>>> import numpy as np
>>> from numpy import linalg as LA
>>> np.set_printoptions(precision=2, suppress=True, linewidth=100, sign=" ")
>>> A = np.load("test6.npy")
>>> A
array([[ 0,  0,  4,  0,  0],
       [ 0,  0,  0,  0, -5],
       [ 5,  0,  0,  0,  0],
       [ 0,  1,  0,  0,  0],
       [ 0,  0,  0, -4,  0]])
>>> T = np.stack([A, -3 * A, A[::-1]])
>>> LA.matrix_rank(T)
array([ 5,  5,  5])
>>> T.shape
(3, 5, 5)
>>> (T @ A.T).shape
(3, 5, 5)
>>> LA.det(T)
array([ -400., 97200.,  -400.])
>>> T.sum(axis=0)
array([[ 0,  0, -8, -4,  0],
       [ 0,  1,  0,  0, 10],
       [-5,  0,  0,  0,  0],
       [ 0, -2,  0,  0, -5],
       [ 0,  0,  4,  8,  0]])
>>> rng = np.random.default_rng(36568)
>>> z = rng.permutation(5)
>>> z
array([ 4,  1,  2,  0,  3])
>>> A2 = A[z][:, z]
>>> round(LA.det(A2), 2), round(LA.det(A[z]), 2)
(np.float64(-400.0), np.float64(-400.0))
>>> np.trace(A2)
np.int64(0)
>>> np.sort(np.abs(LA.eigvals(A2)))
array([ 2.71,  2.71,  2.71,  4.47,  4.47])
>>> np.allclose(A2, A)
False
>>> E = np.array([[-3, -3, -3], [-3, -6, -6], [-3, -6, -9]])
>>> w, V = LA.eigh(E)
>>> np.round(V.T @ V, 2) + 0
array([[ 1.,  0.,  0.],
       [ 0.,  1.,  0.],
       [ 0.,  0.,  1.]])
>>> np.unique(w.round(6) + 0, return_counts=True)[1]
array([ 1,  1,  1])
>>> round(float(w.sum()), 2), np.trace(E)
(-18.0, np.int64(-18))
>>> (w > 1e-8).sum(), (w < -1e-8).sum()
(np.int64(0), np.int64(3))
>>> V @ np.diag(w) @ V.T
array([[-3., -3., -3.],
       [-3., -6., -6.],
       [-3., -6., -9.]])
>>> z = rng.permutation(3)
>>> A2 = E[:, z] * rng.choice([-1, 1], 3)
>>> A2
array([[-3,  3,  3],
       [-3,  6,  6],
       [-3,  6,  9]])
>>> Uu, _, Vh = LA.svd(E.T @ A2)
>>> np.round(LA.lstsq(E, A2)[0], 2) + 0
array([[ 1.,  0.,  0.],
       [ 0., -1.,  0.],
       [ 0.,  0., -1.]])
>>> z
array([ 0,  1,  2])
>>> A2 = np.array([[0]])
>>> Z = np.array([[-5, 0], [-6, 3]])
>>> J = np.block([[A2, np.zeros((1, 2))], [np.zeros((2, 1)), Z]])
>>> J
array([[ 0.,  0.,  0.],
       [ 0., -5.,  0.],
       [ 0., -6.,  3.]])
>>> LA.lstsq(J[:-1].T, J[-1])[2]
np.int32(1)
>>> np.round(J @ LA.pinv(J) @ J, 2) + 0
array([[ 0.,  0.,  0.],
       [ 0., -5.,  0.],
       [ 0., -6.,  3.]])
>>> np.abs(np.diag(LA.qr(J)[1])) > 1e-9
array([False,  True,  True])
>>> np.round(np.trace(LA.pinv(J) @ J), 2)
np.float64(2.0)
>>> np.allclose(J[:-1].T @ LA.lstsq(J[:-1].T, J[-1])[0], J[-1])
False
